% python3 -q
>>> import numpy as np
>>> np.set_printoptions(precision=2, suppress=True, linewidth=200)
>>> X = np.loadtxt("data.csv", delimiter=",")
>>> print(X)
[[  4.24  18.01   8.2   -3.59 -12.98]
 [  7.28  22.33  14.67  -6.35 -14.53]
 [  1.12  12.65   1.    -1.1   -9.59]
 [ -2.8   -7.67  -7.55   2.3    4.96]
 [  1.99   0.68   5.04  -1.68   0.44]
 [ -6.41 -30.31 -11.84   5.8   21.15]
 [  2.17   1.83   4.2   -1.88  -0.55]
 [ -4.13 -25.84  -6.6    3.81  18.57]
 [ -2.61 -18.26  -2.65   2.49  13.5 ]
 [  0.64  11.94   2.02  -0.56  -9.07]
 [ -0.64   5.06  -4.78   0.19  -4.15]
 [ -0.17  -8.75   1.55   0.27   6.96]
 [ -6.17 -27.03 -12.92   5.28  18.9 ]
 [  0.54   3.06  -0.2   -0.6   -2.16]
 [ -2.41 -14.81  -4.73   2.18  10.54]
 [  0.95  11.1   -2.9   -1.21  -8.15]
 [  0.68   0.2    1.44  -0.46  -0.19]
 [  1.42   3.69   3.84  -1.12  -2.41]
 [  7.59  28.75  13.91  -6.77 -19.35]
 [  0.88   8.59   0.54  -0.93  -6.16]
 [  2.42  18.63   1.69  -2.42 -13.59]]
>>> Z = X[[18, 6]].astype(float)
>>> for _ in range(6):
...     labels = np.linalg.norm(X[:, None] - Z, axis=-1).argmin(axis=1)
...     Z = np.array([X[labels == j].mean(axis=0) for j in range(2)])
... 
>>> print(labels)
[0 0 0 1 0 1 0 1 1 0 0 1 1 0 1 0 0 0 0 0 0]
>>> print(np.abs(Z[1] - Z[0]).argmax())
1
>>> labels = X[:, 4] > np.median(X[:, 4])
>>> u = X[labels].mean(axis=0) - X[~labels].mean(axis=0)
>>> print(np.round((((X - X.mean(axis=0)) @ u > 0) == labels).mean(), 2))
0.9
>>> print(np.argsort(-np.abs(u).round(6), kind="stable"))
[1 4 2 0 3]
>>> print(labels.astype(int))
[0 0 0 1 1 1 1 1 1 0 0 1 1 0 1 0 1 0 0 0 0]
>>> print(((X - X.mean(axis=0)) @ u > 0).astype(int))
[0 0 0 1 0 1 0 1 1 0 0 1 1 0 1 0 1 0 0 0 0]
>>> mat = np.vander(np.arange(6) - 3, 4, increasing=True)
>>> print(mat)
[[  1  -3   9 -27]
 [  1  -2   4  -8]
 [  1  -1   1  -1]
 [  1   0   0   0]
 [  1   1   1   1]
 [  1   2   4   8]]
>>> # row 0 is much longer than the rest
>>> q, r_ = np.linalg.qr(mat)
>>> print(q)
[[-0.41 -0.6   0.55 -0.37]
 [-0.41 -0.36 -0.11  0.52]
 [-0.41 -0.12 -0.44  0.3 ]
 [-0.41  0.12 -0.44 -0.3 ]
 [-0.41  0.36 -0.11 -0.52]
 [-0.41  0.6   0.55  0.37]]
>>> print(np.round(q.T @ q, 2) + 0)
[[1. 0. 0. 0.]
 [0. 1. 0. 0.]
 [0. 0. 1. 0.]
 [0. 0. 0. 1.]]
>>> print(r_)
[[-2.45  1.22 -7.76 11.02]
 [ 0.    4.18 -4.18 24.26]
 [ 0.    0.    6.11 -9.17]
 [ 0.    0.    0.    8.05]]
>>> print(q.shape, r_.shape)
(6, 4) (4, 4)
>>> print(np.allclose(r_.T @ r_, mat.T @ mat))
True
>>> proj = mat @ np.linalg.solve(mat.T @ mat, mat.T)
>>> print(np.round(proj @ mat[:, 1], 2) + 0)
[-3. -2. -1.  0.  1.  2.]
>>> print(np.round((np.eye(6) - proj) @ mat, 2) + 0)
[[0. 0. 0. 0.]
 [0. 0. 0. 0.]
 [0. 0. 0. 0.]
 [0. 0. 0. 0.]
 [0. 0. 0. 0.]
 [0. 0. 0. 0.]]
>>> print(np.linalg.matrix_rank(np.eye(6) - proj))
2
>>> feats = np.loadtxt("block8.csv", delimiter=",")
>>> print(feats)
[[ 3.39 -0.72 -2.97]
 [-6.16  4.75  1.19]
 [-6.37  4.11  3.41]
 [ 2.63 -1.97 -2.64]
 [ 2.91 -1.8  -2.29]
 [ 4.35 -1.53 -4.04]
 [ 3.89 -2.63 -4.48]
 [-4.21  5.09  1.53]
 [ 1.63 -0.87 -2.47]
 [-5.06  3.58  1.06]
 [-5.18  5.77  0.01]
 [-3.55  5.04  2.65]
 [ 3.35 -1.89 -2.06]
 [ 3.02 -2.71 -2.22]
 [ 3.42 -0.67 -1.42]
 [-4.42  5.08  3.26]
 [ 4.36 -2.11 -2.27]
 [ 5.68 -0.64 -2.04]
 [-4.78  4.47  2.02]
 [-5.86  3.23  1.2 ]
 [-4.98  4.51  0.  ]
 [ 4.06  0.16 -2.18]
 [ 3.62 -2.49 -2.83]
 [-4.24  5.94  1.  ]
 [-7.58  3.44  2.4 ]
 [-6.25  4.37  1.66]
 [-4.66  4.25  4.07]
 [-4.82  4.22  1.22]]
>>> Z = feats[[9, 7]].astype(float)
>>> for _ in range(5):
...     labels = np.linalg.norm(feats[:, None] - Z, axis=-1).argmin(axis=1)
...     Z = np.array([feats[labels == j].mean(axis=0) for j in range(2)])
... 
>>> print(labels)
[0 1 1 0 0 0 0 1 0 1 1 1 0 0 0 1 0 0 1 1 1 0 0 1 1 1 1 1]
>>> print(Z)
[[ 3.56 -1.53 -2.61]
 [-5.21  4.52  1.78]]
>>> print(np.bincount(labels))
[13 15]
>>> labels = feats[:, 0] > np.median(feats[:, 0])
>>> u = feats[labels].mean(axis=0) - feats[~labels].mean(axis=0)
>>> print(np.argsort(-np.abs(u).round(6), kind="stable"))
[0 1 2]
>>> print(labels.astype(int))
[1 0 0 1 1 1 1 0 1 0 0 1 1 1 1 0 1 1 0 0 0 1 1 0 0 0 0 0]
>>> print(((feats - feats.mean(axis=0)) @ u > 0).astype(int))
[1 0 0 1 1 1 1 0 1 0 0 0 1 1 1 0 1 1 0 0 0 1 1 0 0 0 0 0]
>>> print(np.round((((feats - feats.mean(axis=0)) @ u > 0) == labels).mean(), 2))
0.96
>>> u, v = feats[4], feats[1]
>>> print(round(u @ u, 2))
16.95
>>> pr = (u @ v) / (u @ u) * u
>>> print(pr)
[-5.01  3.1   3.94]
>>> print(np.round(np.linalg.norm(u + v) ** 2 + np.linalg.norm(u - v) ** 2, 2))
157.75
>>> A = np.load("x.npy")
>>> print(A)
[[0 4 3 0 0]
 [4 0 4 3 0]
 [3 4 0 4 3]
 [0 3 4 0 4]
 [0 0 3 4 0]]
>>> u = np.array([1, -1, 2])
>>> print(np.convolve(A[2], u))
[ 3  1  2 12 -1  5  6]
>>> print(np.array([np.convolve(row, u, "same") for row in A]))
[[ 4 -1  5  6  0]
 [-4 12 -1  5  6]
 [ 1  2 12 -1  5]
 [ 3  1  2 12 -4]
 [ 0  3  1  2  8]]
>>> print(np.correlate(A[2], A[4], "full"))
[ 0 12 25 12 16 24  9  0  0]
>>> print(np.cross(A[2, :3], A[4, :3]))
[12 -9  0]
>>> A2 = np.linalg.inv(A)
>>> print(round(np.linalg.slogdet(A)[0], 2))
-1.0
>>> print(round(float(np.linalg.cond(A)), 2))
3.83
>>> print(np.allclose(A2, A.T))
False
>>> print(np.linalg.det(A) * A2)
[[  49. -468. -112.   84.  463.]
 [-468.  144. -192.  144.   84.]
 [-112. -192.  256. -192. -112.]
 [  84.  144. -192.  144. -468.]
 [ 463.   84. -112. -468.   49.]]
>>> print((np.abs(A2) > 1e-9).astype(int))
[[1 1 1 1 1]
 [1 1 1 1 1]
 [1 1 1 1 1]
 [1 1 1 1 1]
 [1 1 1 1 1]]
>>> print(np.round(np.linalg.inv(A2), 2) + 0)
[[0. 4. 3. 0. 0.]
 [4. 0. 4. 3. 0.]
 [3. 4. 0. 4. 3.]
 [0. 3. 4. 0. 4.]
 [0. 0. 3. 4. 0.]]
>>> print(A2)
[[-0.02  0.21  0.05 -0.04 -0.21]
 [ 0.21 -0.07  0.09 -0.07 -0.04]
 [ 0.05  0.09 -0.12  0.09  0.05]
 [-0.04 -0.07  0.09 -0.07  0.21]
 [-0.21 -0.04  0.05  0.21 -0.02]]
>>> x = np.array([2, -1, -2, -1, 1])
>>> print(A @ np.eye(5)[2])
[3. 4. 0. 4. 3.]
>>> print(A @ np.ones(5))
[ 7. 11. 14. 11.  7.]
>>> print(A @ x)
[-10  -3   1  -7 -10]
>>> print(np.linalg.norm(A @ x) <= np.linalg.norm(A, 2) * np.linalg.norm(x) + 1e-9)
True
>>> print((A * x).sum(axis=1))
[-10  -3   1  -7 -10]
>>> print((A @ x).argmax())
2
>>> print(np.sign((A @ x).round(6)))
[-1 -1  1 -1 -1]
>>> print(np.einsum("ij,j->i", A, x))
[-10  -3   1  -7 -10]
>>> print(A @ (2 * x))
[-20  -6   2 -14 -20]
